$ ipython --no-banner

In [1]: import numpy as np

In [2]: import numpy.linalg as la

In [3]: np.set_printoptions(precision=3, suppress=True, linewidth=160)

In [4]: A = np.loadtxt("dump.csv", delimiter=",")

In [5]: A
Out[5]: 
array([[3., 3., 3.],
       [3., 6., 6.],
       [3., 6., 9.]])

In [6]: A2 = A / la.norm(A, axis=1, keepdims=True)

In [7]: C2 = A2 @ A2.T

In [8]: C2[1]
Out[8]: array([0.962, 1.   , 0.98 ])

In [9]: (np.abs(C2) > 0.9).astype(int)
Out[9]: 
array([[1, 1, 1],
       [1, 1, 1],
       [1, 1, 1]])

In [10]: la.norm(A2, axis=1)
Out[10]: array([1., 1., 1.])

In [11]: vals, vecs = la.eigh(A)

In [12]: la.eigvalsh(A @ A)
Out[12]: array([  0.854,   3.722, 229.424])

In [13]: vals
Out[13]: array([ 0.924,  1.929, 15.147])

In [14]: np.round(vecs.T @ A @ vecs, 3) + 0
Out[14]: 
array([[ 0.924,  0.   ,  0.   ],
       [ 0.   ,  1.929,  0.   ],
       [ 0.   ,  0.   , 15.147]])

In [15]: rng = np.random.default_rng(27)

In [16]: idx = rng.permutation(3)

In [17]: idx
Out[17]: array([0, 2, 1])

In [18]: A2 = A[idx][:, idx]

In [19]: np.diag(A2)
Out[19]: array([3., 9., 6.])

In [20]: np.sort(np.abs(la.eigvals(A2)))
Out[20]: array([ 0.924,  1.929, 15.147])

In [21]: np.trace(A2)
Out[21]: np.float64(18.0)

In [22]: vec = np.array([-2, -9, -8])

In [23]: np.einsum("ij,j->i", A, vec)
Out[23]: array([ -57., -108., -132.])

In [24]: A @ vec
Out[24]: array([ -57., -108., -132.])

In [25]: A @ np.eye(3)[1]
Out[25]: array([3., 6., 6.])

In [26]: np.sign((A @ vec).round(6))
Out[26]: array([-1., -1., -1.])

In [27]: A @ (2 * vec)
Out[27]: array([-114., -216., -264.])

In [28]: A2 = np.array([[3, 0], [3, 2]])

In [29]: cent = np.kron(A2, A)

In [30]: cent.shape
Out[30]: (6, 6)

In [31]: A2 = np.array([[2, 2], [2, -2]])

In [32]: cent = np.array([[2, 1, -5], [-5, 5, -5], [-3, -1, 3]])

In [33]: data = np.kron(A2, cent)

In [34]: data
Out[34]: 
array([[  4,   2, -10,   4,   2, -10],
       [-10,  10, -10, -10,  10, -10],
       [ -6,  -2,   6,  -6,  -2,   6],
       [  4,   2, -10,  -4,  -2,  10],
       [-10,  10, -10,  10, -10,  10],
       [ -6,  -2,   6,   6,   2,  -6]])

In [35]: vec = np.array([6, -5, -3, 7, 9, 8])

In [36]: target = data @ vec

In [37]: target
Out[37]: array([  10, -140,  -56,   78,  -20,  -32])

In [38]: la.solve(data, target)
Out[38]: array([ 6., -5., -3.,  7.,  9.,  8.])
